In [1]: import numpy as np

In [2]: np.set_printoptions(precision=2, suppress=True, linewidth=200, floatmode="fixed")

In [3]: X = np.load("w.npy")

In [4]: X
Out[4]: 
array([[ 2, -2,  2, -1, -1,  2, -1, -1, -2],
       [-2,  2, -2,  2, -1, -1,  2, -1, -1],
       [-1, -2,  2, -2,  2, -1, -1,  2, -1],
       [-1, -1, -2,  2, -2,  2, -1, -1,  2],
       [ 2, -1, -1, -2,  2, -2,  2, -1, -1],
       [-1,  2, -1, -1, -2,  2, -2,  2, -1],
       [-1, -1,  2, -1, -1, -2,  2, -2,  2],
       [ 2, -1, -1,  2, -1, -1, -2,  2, -2],
       [-2,  2, -1, -1,  2, -1, -1, -2,  2]])

In [5]: round(float(np.linalg.det(X)), 2)
Out[5]: -197624.0

In [6]: X.inv()
---------------------------------------------------------------------------
AttributeError                            Traceback (most recent call last)
Cell In[6], line 1
----> 1 X.inv()

AttributeError: 'numpy.ndarray' object has no attribute 'inv'

In [7]: assert X == X.T
---------------------------------------------------------------------------
ValueError                                Traceback (most recent call last)
Cell In[7], line 1
----> 1 assert X == X.T

ValueError: The truth value of an array with more than one element is ambiguous. Use a.any() or a.all()

In [8]: X @ X
Out[8]: 
array([[  6,  -8,  14, -11,  -2,  13, -11,  14, -11],
       [-11,   6,  -8,  14, -11,  -2,  13, -11,  14],
       [ 14, -11,   6,  -8,  14, -11,  -2,  13, -11],
       [-11,  14, -11,   6,  -8,  14, -11,  -2,  13],
       [ 13, -11,  14, -11,   6,  -8,  14, -11,  -2],
       [ -2,  13, -11,  14, -11,   6,  -8,  14, -11],
       [-11,  -2,  13, -11,  14, -11,   6,  -8,  14],
       [ 14, -11,  -2,  13, -11,  14, -11,   6,  -8],
       [ -8,  14, -11,  -2,  13, -11,  14, -11,   6]])

In [9]: np.sort(np.abs(np.linalg.eigvals(X)))
Out[9]: array([2.00, 2.10, 2.10, 3.64, 3.64, 5.29, 5.29, 7.77, 7.77])

In [10]: (X + X.T) / 2
Out[10]: 
array([[ 2.00, -2.00,  0.50, -1.00,  0.50,  0.50, -1.00,  0.50, -2.00],
       [-2.00,  2.00, -2.00,  0.50, -1.00,  0.50,  0.50, -1.00,  0.50],
       [ 0.50, -2.00,  2.00, -2.00,  0.50, -1.00,  0.50,  0.50, -1.00],
       [-1.00,  0.50, -2.00,  2.00, -2.00,  0.50, -1.00,  0.50,  0.50],
       [ 0.50, -1.00,  0.50, -2.00,  2.00, -2.00,  0.50, -1.00,  0.50],
       [ 0.50,  0.50, -1.00,  0.50, -2.00,  2.00, -2.00,  0.50, -1.00],
       [-1.00,  0.50,  0.50, -1.00,  0.50, -2.00,  2.00, -2.00,  0.50],
       [ 0.50, -1.00,  0.50,  0.50, -1.00,  0.50, -2.00,  2.00, -2.00],
       [-2.00,  0.50, -1.00,  0.50,  0.50, -1.00,  0.50, -2.00,  2.00]])

In [11]: (X - X.T) / 2
Out[11]: 
array([[ 0.00,  0.00,  1.50,  0.00, -1.50,  1.50,  0.00, -1.50,  0.00],
       [ 0.00,  0.00,  0.00,  1.50,  0.00, -1.50,  1.50,  0.00, -1.50],
       [-1.50,  0.00,  0.00,  0.00,  1.50,  0.00, -1.50,  1.50,  0.00],
       [ 0.00, -1.50,  0.00,  0.00,  0.00,  1.50,  0.00, -1.50,  1.50],
       [ 1.50,  0.00, -1.50,  0.00,  0.00,  0.00,  1.50,  0.00, -1.50],
       [-1.50,  1.50,  0.00, -1.50,  0.00,  0.00,  0.00,  1.50,  0.00],
       [ 0.00, -1.50,  1.50,  0.00, -1.50,  0.00,  0.00,  0.00,  1.50],
       [ 1.50,  0.00, -1.50,  1.50,  0.00, -1.50,  0.00,  0.00,  0.00],
       [ 0.00,  1.50,  0.00, -1.50,  1.50,  0.00, -1.50,  0.00,  0.00]])

In [12]: np.trace(X)
Out[12]: np.int64(18)

In [13]: round(np.abs(np.linalg.eigvals(X)).max(), 2)
Out[13]: np.float64(7.77)

In [14]: Q, R = np.linalg.qr(X)

In [15]: Q @ R
Out[15]: 
array([[ 2.00, -2.00,  2.00, -1.00, -1.00,  2.00, -1.00, -1.00, -2.00],
       [-2.00,  2.00, -2.00,  2.00, -1.00, -1.00,  2.00, -1.00, -1.00],
       [-1.00, -2.00,  2.00, -2.00,  2.00, -1.00, -1.00,  2.00, -1.00],
       [-1.00, -1.00, -2.00,  2.00, -2.00,  2.00, -1.00, -1.00,  2.00],
       [ 2.00, -1.00, -1.00, -2.00,  2.00, -2.00,  2.00, -1.00, -1.00],
       [-1.00,  2.00, -1.00, -1.00, -2.00,  2.00, -2.00,  2.00, -1.00],
       [-1.00, -1.00,  2.00, -1.00, -1.00, -2.00,  2.00, -2.00,  2.00],
       [ 2.00, -1.00, -1.00,  2.00, -1.00, -1.00, -2.00,  2.00, -2.00],
       [-2.00,  2.00, -1.00, -1.00,  2.00, -1.00, -1.00, -2.00,  2.00]])

In [16]: Q.shape, R.shape
Out[16]: ((9, 9), (9, 9))

In [17]: np.allclose(R.T @ R, X.T @ X)
Out[17]: True

In [18]: np.round(abs(R[0, 0]), 2), np.round(np.linalg.norm(X[:, 0]), 2)
Out[18]: (np.float64(4.9), np.float64(4.9))

In [19]: M2 = np.linalg.inv(X)

In [20]: np.allclose(M2, X.T)
Out[20]: False

In [21]: np.linalg.inv(M2)
Out[21]: 
array([[ 2.00, -2.00,  2.00, -1.00, -1.00,  2.00, -1.00, -1.00, -2.00],
       [-2.00,  2.00, -2.00,  2.00, -1.00, -1.00,  2.00, -1.00, -1.00],
       [-1.00, -2.00,  2.00, -2.00,  2.00, -1.00, -1.00,  2.00, -1.00],
       [-1.00, -1.00, -2.00,  2.00, -2.00,  2.00, -1.00, -1.00,  2.00],
       [ 2.00, -1.00, -1.00, -2.00,  2.00, -2.00,  2.00, -1.00, -1.00],
       [-1.00,  2.00, -1.00, -1.00, -2.00,  2.00, -2.00,  2.00, -1.00],
       [-1.00, -1.00,  2.00, -1.00, -1.00, -2.00,  2.00, -2.00,  2.00],
       [ 2.00, -1.00, -1.00,  2.00, -1.00, -1.00, -2.00,  2.00, -2.00],
       [-2.00,  2.00, -1.00, -1.00,  2.00, -1.00, -1.00, -2.00,  2.00]])

In [22]: round(float(np.linalg.cond(X)), 2)
Out[22]: 3.88

In [23]: A = np.load("data.npy")

In [24]: A
Out[24]: 
array([[ 0, -2,  1, -1, -2,  0,  0,  2, -3],
       [ 9,  1,  0,  2,  0,  0,  3,  3,  0],
       [ 9, -1, -2,  2, -3, -2,  3,  2,  0],
       [-6,  2, -3,  2,  0,  1, -2, -1,  2],
       [ 3,  1, -3,  1,  0,  1,  1, -1,  3],
       [ 3, -2, -1, -3, -3, -3,  1, -1,  3]])

In [25]: r0, r1 = A[0], A[2]

In [26]: r0 @ r1
Out[26]: np.int64(8)

In [27]: p = (r0 @ r1) / (r0 @ r0) * r0

In [28]: round(np.linalg.norm(r0 + r1) ** 2 + np.linalg.norm(r0 - r1) ** 2, 2)
Out[28]: np.float64(278.0)

In [29]: np.outer(r0, r1)
Out[29]: 
array([[  0,   0,   0,   0,   0,   0,   0,   0,   0],
       [-18,   2,   4,  -4,   6,   4,  -6,  -4,   0],
       [  9,  -1,  -2,   2,  -3,  -2,   3,   2,   0],
       [ -9,   1,   2,  -2,   3,   2,  -3,  -2,   0],
       [-18,   2,   4,  -4,   6,   4,  -6,  -4,   0],
       [  0,   0,   0,   0,   0,   0,   0,   0,   0],
       [  0,   0,   0,   0,   0,   0,   0,   0,   0],
       [ 18,  -2,  -4,   4,  -6,  -4,   6,   4,   0],
       [-27,   3,   6,  -6,   9,   6,  -9,  -6,   0]])

In [30]: p
Out[30]: array([ 0.00, -0.70,  0.35, -0.35, -0.70,  0.00,  0.00,  0.70, -1.04])

In [31]: np.round((r1 - p) @ r0, 2)
Out[31]: np.float64(0.0)

In [32]: np.linalg.matrix_rank(np.outer(r0, r1))
Out[32]: np.int64(1)

In [33]: Uu, s, Vt = np.linalg.svd(A, full_matrices=False)

In [34]: s / s[0]
Out[34]: array([1.00, 0.47, 0.42, 0.25, 0.10, 0.08])

In [35]: np.round(Vt @ Vt.T, 2) + 0
Out[35]: 
array([[1.00, 0.00, 0.00, 0.00, 0.00, 0.00],
       [0.00, 1.00, 0.00, 0.00, 0.00, 0.00],
       [0.00, 0.00, 1.00, 0.00, 0.00, 0.00],
       [0.00, 0.00, 0.00, 1.00, 0.00, 0.00],
       [0.00, 0.00, 0.00, 0.00, 1.00, 0.00],
       [0.00, 0.00, 0.00, 0.00, 0.00, 1.00]])

In [36]: np.cumsum(s ** 2) / np.sum(s ** 2)
Out[36]: array([0.68, 0.83, 0.95, 0.99, 1.00, 1.00])

In [37]: np.round(Uu.T @ Uu, 2) + 0
Out[37]: 
array([[1.00, 0.00, 0.00, 0.00, 0.00, 0.00],
       [0.00, 1.00, 0.00, 0.00, 0.00, 0.00],
       [0.00, 0.00, 1.00, 0.00, 0.00, 0.00],
       [0.00, 0.00, 0.00, 1.00, 0.00, 0.00],
       [0.00, 0.00, 0.00, 0.00, 1.00, 0.00],
       [0.00, 0.00, 0.00, 0.00, 0.00, 1.00]])

In [38]: s
Out[38]: array([16.26,  7.69,  6.82,  3.99,  1.62,  1.29])
